$ ipython --no-banner

In [1]: import numpy as np

In [2]: np.set_printoptions(precision=3, suppress=True, linewidth=160)

In [3]: J = np.load("dump.npy")

In [4]: print(J)
[[ 5  0 16]
 [ 3  4  4]
 [ 3  4  4]
 [ 5  0 16]
 [ 5  0 16]
 [ 2 10  0]
 [ 3  4  4]
 [ 4  0 10]
 [ 1 16  0]
 [ 1 16  0]
 [ 4  0 10]
 [ 4  0 10]
 [ 2 10  0]]

In [5]: x = np.array([0, -1, -1])

In [6]: rhs = J @ x

In [7]: print(np.round(np.linalg.pinv(J) @ J, 3) + 0)
[[1. 0. 0.]
 [0. 1. 0.]
 [0. 0. 1.]]

In [8]: print(np.round(np.linalg.lstsq(J, rhs)[0], 3) + 0)
[ 0. -1. -1.]

In [9]: print(np.round(np.linalg.solve(J.T @ J, J.T @ rhs), 3) + 0)
[ 0. -1. -1.]

In [10]: rng = np.random.default_rng(43)

In [11]: rhs = rhs + 0.05 * rng.normal(size=13)

In [12]: print(rhs)
[-15.988  -7.966  -8.029 -16.045 -16.1    -9.951  -7.999  -9.99  -16.039 -15.939  -9.953 -10.006 -10.028]

In [13]: b, *_ = np.linalg.lstsq(J, rhs)

In [14]: print(np.round(J.T @ (rhs - J @ b), 3) + 0)
[0. 0. 0.]

In [15]: print(b)
[ 0.013 -1.001 -1.006]

In [16]: print(b.round())
[ 0. -1. -1.]

In [17]: M = np.array([[2, -2, 3, -6], [-2, 10, 3, 6], [3, 3, 9, -9], [-6, 6, -9, 18]])

In [18]: lab = rng.permutation(4)

In [19]: print(lab)
[1 3 2 0]

In [20]: B = M[lab][:, lab]

In [21]: print(np.allclose(B, M))
False

In [22]: print(B)
[[10  6  3 -2]
 [ 6 18 -9 -6]
 [ 3 -9  9  3]
 [-2 -6  3  2]]

In [23]: print(np.round(np.sort(np.abs(np.linalg.eigvals(B))), 3) + 0)
[ 0.     0.    12.482 26.518]

In [24]: print(np.trace(B))
39

In [25]: B = np.array([[0, 3], [3, 1], [1, 1], [3, 0]])

In [26]: print(np.einsum("ik,kj->ij", M, B))
[[-21   7]
 [ 51   7]
 [ -9  21]
 [ 63 -21]]

In [27]: print(B.T @ M.T)
[[-21  51  -9  63]
 [  7   7  21 -21]]

In [28]: print(np.round(np.linalg.eigvals(M), 3) + 0)
[26.518 12.482  0.     0.   ]

In [29]: print(np.round(np.linalg.det(M.T), 3))
0.0

In [30]: print(np.round(np.poly(M), 3) + 0)
[  1. -39. 331.   0.   0.]

In [31]: print(np.einsum("ii->", M))
39

In [32]: arr = np.load("run12.npy")

In [33]: print(arr)
[[ 1  0  0]
 [ 0 -3  0]
 [ 0  0  3]]

In [34]: print((np.linalg.matrix_power((arr != 0) + (arr.T != 0) + np.eye(3), 3) > 0).astype(int))
[[1 0 0]
 [0 1 0]
 [0 0 1]]

In [35]: print(arr @ arr)
[[1 0 0]
 [0 9 0]
 [0 0 9]]

In [36]: print(round(float(np.linalg.det(arr)), 3))
-9.0

In [37]: print(np.sort(np.linalg.eigvals(arr).real))
[-3.  1.  3.]

In [38]: u, r1 = arr[0], arr[1]

In [39]: print(u @ u)
1

In [40]: p = (u @ r1) / (u @ u) * u

In [41]: print(round(float(np.linalg.norm(u + r1) ** 2 + np.linalg.norm(u - r1) ** 2), 3))
20.0

In [42]: print(np.outer(u, r1))
[[ 0 -3  0]
 [ 0  0  0]
 [ 0  0  0]]

In [43]: print(p)
[0. 0. 0.]

In [44]: print((r1 - p) @ u)
0.0

In [45]: print(np.linalg.matrix_power(arr - np.diag(np.diag(arr)), 3))
[[0 0 0]
 [0 0 0]
 [0 0 0]]

In [46]: print(arr @ arr)
[[1 0 0]
 [0 9 0]
 [0 0 9]]

In [47]: print([int(np.linalg.matrix_rank(np.linalg.matrix_power(arr, p))) for p in range(1, 4)])
[3, 3, 3]

In [48]: print(np.prod(np.diag(arr)), round(np.linalg.det(arr), 3))
-9 -9.0

In [49]: evals, evecs = np.linalg.eigh(arr)

In [50]: print(evecs @ np.diag(evals) @ evecs.T)
[[ 1.  0.  0.]
 [ 0. -3.  0.]
 [ 0.  0.  3.]]

In [51]: print(np.linalg.svd(arr, compute_uv=False))
[3. 3. 1.]

In [52]: print(evals.sum(), np.trace(arr))
1.0 1

In [53]: print(np.abs(evecs[:, -1]))
[0. 0. 1.]

In [54]: A = np.load("arr.npy")

In [55]: print(A)
[[ 0.791  0.07  -0.349 -0.349  0.349  0.07 ]
 [ 0.07   0.977  0.116  0.116 -0.116 -0.023]
 [-0.349  0.116  0.419 -0.581  0.581  0.116]
 [-0.349  0.116 -0.581  0.419  0.581  0.116]
 [ 0.349 -0.116  0.581  0.581  0.419 -0.116]
 [ 0.07  -0.023  0.116  0.116 -0.116  0.977]]

In [56]: evals, evecs = np.linalg.eigh(A)

In [57]: x = np.array([8, -4, -5, 4, -6, 8])

In [58]: print(np.round(np.abs(A).sum(axis=1).max(), 3), round(np.abs(evals).max(), 3))
2.163 1.0

In [59]: print(np.round(x @ A @ x, 3))
173.907

In [60]: print(evecs * np.maximum(evals, 0) @ evecs.T)
[[ 0.895  0.035 -0.174 -0.174  0.174  0.035]
 [ 0.035  0.988  0.058  0.058 -0.058 -0.012]
 [-0.174  0.058  0.709 -0.291  0.291  0.058]
 [-0.174  0.058 -0.291  0.709  0.291  0.058]
 [ 0.174 -0.058  0.291  0.291  0.709 -0.058]
 [ 0.035 -0.012  0.058  0.058 -0.058  0.988]]

In [61]: print(np.linalg.eigvalsh(A[1:, 1:]))
[-0.791  1.     1.     1.     1.   ]

In [62]: print(round(x @ A @ x / (x @ x), 3), np.round(evals[0], 3), round(evals[-1], 3))
0.787 -1.0 1.0
